$ python3 -q
>>> import numpy as np
>>> from numpy import linalg as LA
>>> np.set_printoptions(suppress=True, linewidth=100)
>>> def rnd(a):
...     return np.round(a, 2) + 0
... 
>>> feats = np.load("a.npy")
>>> feats
array([[7.3, 5. , 5. , 9. , 0. , 0. , 0. ],
       [3. , 3.3, 1. , 8. , 3. , 3. , 4. ],
       [8. , 7. , 7.3, 7. , 3. , 9. , 8. ],
       [5. , 4. , 8. , 1.3, 4. , 3. , 6. ],
       [1. , 0. , 8. , 9. , 3.3, 9. , 4. ],
       [5. , 4. , 0. , 5. , 4. , 7.3, 1. ],
       [7. , 5. , 5. , 9. , 0. , 0. , 0.3]])
>>> x0 = np.array([5, 4, 3, 5, 0, 1, 3])
>>> target = feats @ x0
>>> c, lr = np.zeros(7), 1 / LA.norm(feats, 2) ** 2
>>> for i in range(150):
...     c -= lr * feats.T @ (feats @ c - target)
...     if i % 50 == 0: print(i, round(LA.norm(feats @ c - target), 2))
... 
0 30.94
50 3.09
100 1.93
>>> rnd(LA.cond(feats))
np.float64(402.5)
>>> f = np.array([-1, 1, -2, -1, 0, -2, 0])
>>> out = feats + np.outer(f, np.eye(7)[4])
>>> rnd(LA.det(out) / LA.det(feats)), rnd(1 + LA.solve(feats, f)[4])
(np.float64(1.22), np.float64(1.22))
>>> out
array([[ 7.3,  5. ,  5. ,  9. , -1. ,  0. ,  0. ],
       [ 3. ,  3.3,  1. ,  8. ,  4. ,  3. ,  4. ],
       [ 8. ,  7. ,  7.3,  7. ,  1. ,  9. ,  8. ],
       [ 5. ,  4. ,  8. ,  1.3,  3. ,  3. ,  6. ],
       [ 1. ,  0. ,  8. ,  9. ,  3.3,  9. ,  4. ],
       [ 5. ,  4. ,  0. ,  5. ,  2. ,  7.3,  1. ],
       [ 7. ,  5. ,  5. ,  9. ,  0. ,  0. ,  0.3]])
>>> data = 5 * np.eye(10) + np.ones((10, 10))
>>> data
array([[6., 1., 1., 1., 1., 1., 1., 1., 1., 1.],
       [1., 6., 1., 1., 1., 1., 1., 1., 1., 1.],
       [1., 1., 6., 1., 1., 1., 1., 1., 1., 1.],
       [1., 1., 1., 6., 1., 1., 1., 1., 1., 1.],
       [1., 1., 1., 1., 6., 1., 1., 1., 1., 1.],
       [1., 1., 1., 1., 1., 6., 1., 1., 1., 1.],
       [1., 1., 1., 1., 1., 1., 6., 1., 1., 1.],
       [1., 1., 1., 1., 1., 1., 1., 6., 1., 1.],
       [1., 1., 1., 1., 1., 1., 1., 1., 6., 1.],
       [1., 1., 1., 1., 1., 1., 1., 1., 1., 6.]])
>>> w, vecs = LA.eigh(data)
>>> (w > 1e-8).sum(), (w < -1e-8).sum()
(np.int64(10), np.int64(0))
>>> np.unique(w.round(6) + 0, return_counts=True)[1]
array([9, 1])
>>> out = np.array([[0, 0, 0, 0, -2], [2, 0, 0, 0, 1]])
>>> F = out.T @ out
>>> F
array([[4, 0, 0, 0, 2],
       [0, 0, 0, 0, 0],
       [0, 0, 0, 0, 0],
       [0, 0, 0, 0, 0],
       [2, 0, 0, 0, 5]])
>>> # row 2 repeats row 1
>>> w, vecs = LA.eigh(F)
>>> x0 = np.array([-2, -2, 0, -2, -3])
>>> rnd(LA.eigvalsh(F[1:, 1:]))
array([0., 0., 0., 5.])
>>> vecs * np.maximum(w, 0) @ vecs.T
array([[4., 0., 0., 0., 2.],
       [0., 0., 0., 0., 0.],
       [0., 0., 0., 0., 0.],
       [0., 0., 0., 0., 0.],
       [2., 0., 0., 0., 5.]])
>>> x0 @ F @ x0
np.int64(85)
>>> vecs * np.abs(w) @ vecs.T
array([[4., 0., 0., 0., 2.],
       [0., 0., 0., 0., 0.],
       [0., 0., 0., 0., 0.],
       [0., 0., 0., 0., 0.],
       [2., 0., 0., 0., 5.]])
>>> r = LA.matrix_rank(F)
>>> r
np.int64(2)
>>> null = LA.svd(F)[2][r:].T
>>> null @ null.T
array([[0., 0., 0., 0., 0.],
       [0., 1., 0., 0., 0.],
       [0., 0., 1., 0., 0.],
       [0., 0., 0., 1., 0.],
       [0., 0., 0., 0., 0.]])
>>> [int(LA.matrix_rank(F[:, :j + 1])) for j in range(5)]
[1, 1, 1, 1, 2]
>>> null.shape
(5, 3)
>>> w1 = np.array([[-9, 3], [2, -8], [-4, -4], [-9, -1], [-8, 6]])
>>> c = np.array([9, 1])
>>> hid = np.maximum(F @ w1 + c, 0)
>>> LA.matrix_rank(hid)
np.int64(2)
>>> Z = np.array([[4, 5], [-2, -3]])
>>> (hid @ Z).round(6).argmax(axis=1)
array([0, 1, 1, 1, 0])
>>> rnd(LA.norm(F[3] - F[0]))
np.float64(4.47)
>>> rnd(LA.norm(F, axis=0))
array([4.47, 0.  , 0.  , 0.  , 5.39])
>>> rnd(LA.norm(F[3], 1)), rnd(LA.norm(F[3], np.inf))
(np.float64(0.0), np.float64(0.0))
>>> rnd(LA.norm(F, 2))
np.float64(6.56)
>>> rnd(LA.norm(F, axis=1))
array([4.47, 0.  , 0.  , 0.  , 5.39])
>>> rnd(LA.norm(F, 1)), rnd(LA.norm(F, np.inf))
(np.float64(7.0), np.float64(7.0))
>>> F[3] @ F[0]
np.int64(0)
>>> rng = np.random.default_rng(1091)
>>> labels = rng.permutation(5)
>>> labels
array([4, 3, 1, 0, 2])
>>> out = F[labels][:, labels]
>>> np.allclose(out, F)
False
>>> rnd(LA.det(out)), rnd(LA.det(F[labels]))
(np.float64(0.0), np.float64(0.0))
>>> rnd(np.sort(np.abs(LA.eigvals(out))))
array([0.  , 0.  , 0.  , 2.44, 6.56])
>>> arr = np.load("m.npy")
>>> arr
array([[  0,  -4,   0,  -3,  -8,   1],
       [ -4,   8,  -4,  -1,  -6,   3],
       [  0,  -4, -10,  -6,  -9,   5],
       [ -3,  -1,  -6,   0,  -6,  -2],
       [ -8,  -6,  -9,  -6,  -6, -13],
       [  1,   3,   5,  -2, -13,   0]])
>>> labels = rng.permutation(6)
>>> out = arr[:, labels] * rng.choice([-1, 1], 6)
>>> out
array([[ -8,   0,  -3,   0,  -1,  -4],
       [ -6,  -4,  -1,   4,  -3,   8],
       [ -9, -10,  -6,   0,  -5,  -4],
       [ -6,  -6,   0,   3,   2,  -1],
       [ -6,  -9,  -6,   8,  13,  -6],
       [-13,   5,  -2,  -1,   0,   3]])
>>> Uu, _, Vh = LA.svd(arr.T @ out)
>>> rnd(Uu @ Vh)
array([[ 0.,  0.,  0., -1.,  0.,  0.],
       [ 0.,  0.,  0.,  0.,  0.,  1.],
       [ 0.,  1.,  0.,  0.,  0.,  0.],
       [ 0.,  0.,  1.,  0.,  0.,  0.],
       [ 1.,  0.,  0.,  0.,  0.,  0.],
       [ 0.,  0.,  0.,  0., -1.,  0.]])
>>> rnd(LA.lstsq(arr, out)[0])
array([[ 0.,  0.,  0., -1.,  0.,  0.],
       [ 0.,  0.,  0.,  0.,  0.,  1.],
       [ 0.,  1.,  0.,  0.,  0.,  0.],
       [ 0.,  0.,  1.,  0.,  0.,  0.],
       [ 1.,  0.,  0.,  0.,  0.,  0.],
       [ 0.,  0.,  0.,  0., -1.,  0.]])
>>> out = LA.inv(arr)
>>> np.allclose(out, arr.T)
False
>>> rnd(LA.det(arr) * LA.det(out))
np.float64(1.0)
>>> (np.abs(out) > 1e-9).astype(int)
array([[1, 1, 1, 1, 1, 1],
       [1, 1, 1, 1, 1, 1],
       [1, 1, 1, 1, 1, 1],
       [1, 1, 1, 1, 1, 1],
       [1, 1, 1, 1, 1, 1],
       [1, 1, 1, 1, 1, 1]])
>>> rnd(out)
array([[-0.4 , -0.19,  0.18,  0.03, -0.01,  0.21],
       [-0.19,  0.02,  0.05, -0.05,  0.02,  0.09],
       [ 0.18,  0.05, -0.09, -0.08,  0.  , -0.03],
       [ 0.03, -0.05, -0.08,  0.27, -0.08, -0.03],
       [-0.01,  0.02,  0.  , -0.08,  0.02, -0.05],
       [ 0.21,  0.09, -0.03, -0.03, -0.05, -0.11]])
>>> rnd(LA.eigvalsh(arr).min())
np.float64(-25.37)
>>> [round(float(LA.det(arr[:i, :i])), 2) + 0 for i in range(1, 7)]
[0.0, -16.0, 160.0, 1104.0, 29096.0, -260964.0]
>>> np.all(LA.eigvalsh(arr) > 0)
np.False_
>>> w, vecs = LA.eigh(arr)
>>> x0 = np.array([-2, 5, 6, 5, -1, 2])
>>> x0 @ arr @ x0
np.int64(-296)
>>> rnd(x0 @ arr @ x0 / (x0 @ x0)), rnd(w[0]), rnd(w[-1])
(np.float64(-3.12), np.float64(-25.37), np.float64(17.41))
>>> labels = rng.permutation(6)
>>> labels
array([4, 2, 3, 1, 5, 0])
>>> out = arr[labels][:, labels]
>>> rnd(np.sort(np.abs(LA.eigvals(out))))
array([ 1.56,  3.1 , 10.3 , 11.88, 17.41, 25.37])
>>> np.trace(out)
np.int64(-8)
>>> np.allclose(out, arr)
False
>>> np.diag(out)
array([ -6, -10,   0,   8,   0,   0])
>>> J = np.array([[0, 1, 1, 1], [0, 0, 2, -1], [0, 0, 0, -3], [0, 0, 0, 0]])
>>> Uu, sigma, Vh = LA.svd(J)
>>> np.argmax(sigma[:-1] / (sigma[1:] + 1e-6)) + 1
np.int64(3)
>>> out = Uu[:, :3] @ np.diag(sigma[:3]) @ Vh[:3]
>>> rnd(np.abs(J - out).max())
np.float64(0.0)
>>> rnd(out)
array([[ 0.,  1.,  1.,  1.],
       [ 0.,  0.,  2., -1.],
       [ 0.,  0.,  0., -3.],
       [ 0.,  0.,  0.,  0.]])
>>> Uu, sigma, Vh = LA.svd(J)
>>> vecs = Vh[:(sigma > 1e-8).sum()]
>>> x0 = J[1] + 4 * J[0] + rng.integers(2) * np.eye(4)[3]
>>> x0
array([0., 4., 6., 4.])
>>> np.allclose(vecs.T @ vecs @ x0, x0)
True
>>> rnd(LA.norm(x0 - vecs.T @ vecs @ x0))
np.float64(0.0)
>>> rnd(np.diag(vecs.T @ vecs))
array([0., 1., 1., 1.])
>>> r = LA.matrix_rank(J)
>>> r
np.int64(3)
>>> null = LA.svd(J)[2][r:].T
>>> null.shape
(4, 1)
>>> J @ null
array([[0.],
       [0.],
       [0.],
       [0.]])
>>> np.allclose(J @ null, 0)
True
>>> null @ null.T
array([[1., 0., 0., 0.],
       [0., 0., 0., 0.],
       [0., 0., 0., 0.],
       [0., 0., 0., 0.]])
>>> [int(LA.matrix_rank(J[:, :j + 1])) for j in range(4)]
[0, 1, 2, 3]
>>> Uu, sigma, Vh = LA.svd(J, full_matrices=False)
>>> rnd(np.sqrt((sigma ** 2).sum())), rnd(LA.norm(J))
(np.float64(4.12), np.float64(4.12))
>>> rnd(np.abs(Vh[0]))
array([0.  , 0.08, 0.15, 0.99])
>>> rnd(Vh @ Vh.T)
array([[1., 0., 0., 0.],
       [0., 1., 0., 0.],
       [0., 0., 1., 0.],
       [0., 0., 0., 1.]])
>>> (sigma > 1e-8).sum()
np.int64(3)
>>> rnd(np.cumsum(sigma ** 2) / np.sum(sigma ** 2))
array([0.66, 0.96, 1.  , 1.  ])
>>> np.abs(Uu[:, 0]).round(6).argmax()
np.int64(2)
>>> rnd(Uu.T @ J @ Vh.T)
array([[3.35, 0.  , 0.  , 0.  ],
       [0.  , 2.27, 0.  , 0.  ],
       [0.  , 0.  , 0.79, 0.  ],
       [0.  , 0.  , 0.  , 0.  ]])
>>> [int(LA.matrix_rank(LA.matrix_power(J, p))) for p in range(1, 5)]
[3, 2, 1, 0]
>>> np.prod(np.diag(J)), rnd(LA.det(J))
(np.int64(0), np.float64(0.0))
>>> A = np.load("dump.npy")
>>> A
array([[ 2,  3,  4,  5,  6,  7,  8,  9, 10, 11, 12],
       [13, 14, 15, 16, 17, 18, 19, 20, 21, 22, 23],
       [24, 25, 26, 27, 28, 29, 30, 31, 32, 33, 34],
       [35, 36, 37, 38, 39, 40, 41, 42, 43, 44, 45],
       [46, 47, 48, 49, 50, 51, 52, 53, 54, 55, 56],
       [57, 58, 59, 60, 61, 62, 63, 64, 65, 66, 67],
       [68, 69, 70, 71, 72, 73, 74, 75, 76, 77, 78]])
>>> # rows and columns are dependent
>>> Uu, sigma, Vh = LA.svd(A)
>>> np.argmax(sigma[:-1] / (sigma[1:] + 1e-6)) + 1
np.int64(2)
>>> rnd(sigma)
array([401.32,  13.35,   0.  ,   0.  ,   0.  ,   0.  ,   0.  ])
>>> out = Uu[:, :2] @ np.diag(sigma[:2]) @ Vh[:2]
>>> LA.matrix_rank(A, rtol=0.05)
np.int64(1)
>>> rnd(out)
array([[ 2.,  3.,  4.,  5.,  6.,  7.,  8.,  9., 10., 11., 12.],
       [13., 14., 15., 16., 17., 18., 19., 20., 21., 22., 23.],
       [24., 25., 26., 27., 28., 29., 30., 31., 32., 33., 34.],
       [35., 36., 37., 38., 39., 40., 41., 42., 43., 44., 45.],
       [46., 47., 48., 49., 50., 51., 52., 53., 54., 55., 56.],
       [57., 58., 59., 60., 61., 62., 63., 64., 65., 66., 67.],
       [68., 69., 70., 71., 72., 73., 74., 75., 76., 77., 78.]])
>>> rnd(LA.norm(A - out, 2)), rnd(sigma[2])
(np.float64(0.0), np.float64(0.0))
